% python3 -q
>>> import numpy as np
>>> np.set_printoptions(precision=2, suppress=True, linewidth=200)
>>> data = np.load("arr.npy")
>>> data
array([[ 1.7, -0.9, -0.5, -0.4],
       [ 0.6, -0.3,  0.8,  1.1],
       [ 0. , -0.2,  0.3, -2.7],
       [ 2.1,  0.6, -0.2,  0.3]])
>>> O = data.astype(float).copy()
>>> for j in range(4):
...     O[:, j] -= O[:, :j] @ (O[:, :j].T @ O[:, j])
...     O[:, j] /= np.linalg.norm(O[:, j])
... 
>>> np.round(O.T @ data, 2) + 0
array([[ 2.77, -0.16, -0.29,  0.22],
       [ 0.  ,  1.13, -0.01,  0.7 ],
       [ 0.  ,  0.  ,  0.97,  0.29],
       [ 0.  ,  0.  ,  0.  ,  2.85]])
>>> x = np.array([-2, 1, 2, 1])
>>> rhs = data @ x
>>> rhs
array([-5.7,  1.2, -2.3, -3.7])
>>> np.linalg.solve(data, rhs + data[:, 2])
array([-2.,  1.,  3.,  1.])
>>> np.linalg.solve(data, data[:, 3])
array([ 0., -0.,  0.,  1.])
>>> hat = np.triu(np.array([[1, -2, 0, -2], [2, 1, -2, 0], [-2, 2, 2, 1], [-2, 0, 0, 2]]), 1) + np.eye(4)
>>> M2 = hat @ data @ np.linalg.inv(hat)
>>> M2
array([[ -3.7,  -8.9, -19.5,   8.9],
       [  0.6,   1.3,   2.8,   4.9],
       [  2.1,   4.6,   9.3,  -7.5],
       [  2.1,   4.8,   9.4,  -4.9]])
>>> np.poly(M2)
array([ 1.  , -2.  ,  0.76,  2.19, -8.63])
>>> feats = np.loadtxt("block17.csv", delimiter=",")
>>> feats
array([[ 1.  ,  1.  , -0.99, -0.78,  0.98, -1.  , -0.64],
       [-0.81, -0.92,  1.  ,  0.02,  0.57,  0.74,  0.99],
       [-0.99, -1.  ,  0.98,  0.93, -0.98,  0.99, -0.29],
       [ 0.92,  0.99, -0.76, -0.79,  0.93, -0.96,  0.54],
       [-0.85, -0.97,  1.  ,  0.75,  0.06,  0.74,  0.88],
       [ 0.65,  0.79, -0.67, -0.2 ,  0.49, -0.74, -0.33],
       [-0.95, -1.  , -0.08,  0.94, -0.99,  0.98, -0.98],
       [ 0.74,  0.6 ,  0.7 ,  0.68,  0.8 , -0.93, -0.48],
       [ 0.55,  0.95, -0.22, -0.97,  0.88, -0.43,  0.99],
       [-0.88, -0.96,  1.  ,  0.22,  0.28,  0.85,  0.99],
       [-0.88, -0.98,  1.  ,  0.86, -0.25,  0.8 ,  0.71],
       [ 0.99,  1.  , -1.  , -1.  ,  0.99, -1.  ,  0.93],
       [-1.  , -1.  ,  0.99,  0.84, -0.99,  1.  ,  0.51],
       [ 0.91,  0.99, -0.99, -0.95,  0.8 , -0.89,  0.38],
       [-0.96, -1.  ,  0.98,  0.95, -0.94,  0.97, -0.59],
       [ 0.27,  0.76, -0.34, -0.87,  0.56, -0.1 ,  0.89],
       [ 0.83,  0.93, -0.95, -0.29,  0.47, -0.87, -0.74],
       [-0.91, -0.93,  0.86, -0.39, -0.69,  0.97,  0.9 ],
       [ 0.74,  0.92, -0.91, -0.64,  0.52, -0.74, -0.14],
       [-0.92, -0.94, -0.01, -0.3 , -0.92,  0.98,  0.45],
       [ 0.88,  0.98, -0.97, -0.89,  0.78, -0.87,  0.35],
       [-0.97, -0.96,  1.  , -0.92, -0.12,  0.99,  1.  ],
       [ 0.79,  0.96, -0.87, -0.83,  0.74, -0.79,  0.49],
       [-0.95, -1.  ,  0.95,  0.99, -0.97,  0.95, -0.95],
       [-0.94, -0.99,  0.24,  0.81, -0.98,  0.98, -0.82],
       [-0.95, -0.96, -0.34, -0.47, -0.96,  0.99,  0.48],
       [-0.98, -1.  ,  0.96,  0.88, -0.97,  0.99, -0.24],
       [ 0.71,  0.9 , -1.  , -0.43, -0.63, -0.46, -0.97],
       [-0.36, -0.31, -0.93, -0.1 , -0.81,  0.69, -0.74],
       [ 0.94,  0.94, -0.79,  0.68,  0.79, -0.99, -0.95],
       [-0.99, -1.  ,  1.  ,  0.91, -0.95,  1.  ,  0.68],
       [-0.85, -0.84, -0.18, -0.53, -0.83,  0.96,  0.6 ],
       [ 0.33,  0.29, -0.44,  0.26,  0.04, -0.43, -0.59]])
>>> idx = feats[:, 6] > np.median(feats[:, 6])
>>> r0 = feats[idx].mean(axis=0) - feats[~idx].mean(axis=0)
>>> r0
array([-0.5 , -0.48,  0.49, -0.38,  0.05,  0.5 ,  1.26])
>>> ((feats - feats.mean(axis=0)) @ r0 > 0).astype(int)
array([0, 1, 1, 0, 1, 0, 0, 0, 1, 1, 1, 0, 1, 0, 1, 1, 0, 1, 0, 1, 0, 1, 0, 0, 0, 1, 1, 0, 0, 0, 1, 1, 0])
